>>> import numpy as np
>>> import numpy.linalg as la
>>> np.set_printoptions(precision=2, suppress=True, linewidth=120, sign=" ")
>>> J = np.loadtxt("out16.csv", delimiter=",")
>>> J
array([[ 0.  ,  0.64,  0.3 , -0.71],
       [ 0.5 ,  0.38,  0.54,  0.56],
       [ 0.47, -0.65,  0.44, -0.4 ],
       [-0.73, -0.16,  0.65,  0.13]])
>>> J.reshape(-1, 2)
array([[ 0.  ,  0.64],
       [ 0.3 , -0.71],
       [ 0.5 ,  0.38],
       [ 0.54,  0.56],
       [ 0.47, -0.65],
       [ 0.44, -0.4 ],
       [-0.73, -0.16],
       [ 0.65,  0.13]])
>>> J.ravel(order="F")
array([ 0.  ,  0.5 ,  0.47, -0.73,  0.64,  0.38, -0.65, -0.16,  0.3 ,  0.54,  0.44,  0.65, -0.71,  0.56, -0.4 ,  0.13])
>>> J.reshape(2, -1)
array([[ 0.  ,  0.64,  0.3 , -0.71,  0.5 ,  0.38,  0.54,  0.56],
       [ 0.47, -0.65,  0.44, -0.4 , -0.73, -0.16,  0.65,  0.13]])
>>> t3 = J.reshape(4, 2, -1)
>>> t3.shape
(4, 2, 2)
>>> t3.transpose(1, 0, 2)
array([[[ 0.  ,  0.64],
        [ 0.5 ,  0.38],
        [ 0.47, -0.65],
        [-0.73, -0.16]],

       [[ 0.3 , -0.71],
        [ 0.54,  0.56],
        [ 0.44, -0.4 ],
        [ 0.65,  0.13]]])
>>> rng = np.random.default_rng(89081)
>>> lab = rng.permutation(4)
>>> out = J[:, lab] * rng.choice([-1, 1], 4)
>>> out
array([[ 0.  , -0.3 , -0.64,  0.71],
       [ 0.5 , -0.54, -0.38, -0.56],
       [ 0.47, -0.44,  0.65,  0.4 ],
       [-0.73, -0.65,  0.16, -0.13]])
>>> Uu, _, Vt = la.svd(J.T @ out)
>>> lab
array([ 0,  2,  1,  3])
>>> np.round(Uu @ Vt, 2) + 0
array([[ 1.,  0.,  0.,  0.],
       [ 0.,  0., -1.,  0.],
       [ 0., -1.,  0.,  0.],
       [ 0.,  0.,  0., -1.]])
>>> Uu, sigma, Vt = la.svd(out, full_matrices=False)
>>> Vt @ Vt.T
array([[ 1.,  0.,  0.,  0.],
       [ 0.,  1.,  0.,  0.],
       [ 0.,  0.,  1.,  0.],
       [ 0.,  0.,  0.,  1.]])
>>> Uu.shape, sigma.shape, Vt.shape
((4, 4), (4,), (4, 4))
>>> out = np.array([[8, -8], [9, -6], [4, 2], [3, -3]])
>>> out.T @ J.T
array([[ 4.78, 11.24, -1.58, -4.28],
       [-1.1 , -6.86,  2.28,  7.71]])
>>> np.einsum("ij,ij->i", J, J)
array([ 1.,  1.,  1.,  1.])
>>> np.einsum("ik,kj->ij", J, out)
array([[ 4.78, -1.1 ],
       [11.24, -6.86],
       [-1.58,  2.28],
       [-4.28,  7.71]])
>>> la.matrix_rank(J @ out)
np.int64(2)
>>> J @ out
array([[ 4.78, -1.1 ],
       [11.24, -6.86],
       [-1.58,  2.28],
       [-4.28,  7.71]])
>>> x0 = np.array([0, -2, -3, -3])
>>> round(float(la.norm(x0)), 2), round(la.norm(J @ x0), 2)
(4.69, np.float64(4.69))
>>> [p for p in range(1, 25) if np.allclose(la.matrix_power(J, p), np.eye(4))]
[]
>>> np.round(J.T @ (J @ x0), 2) + 0
array([ 0., -2., -3., -3.])
>>> np.abs(la.eigvals(J))
array([ 1.,  1.,  1.,  1.])
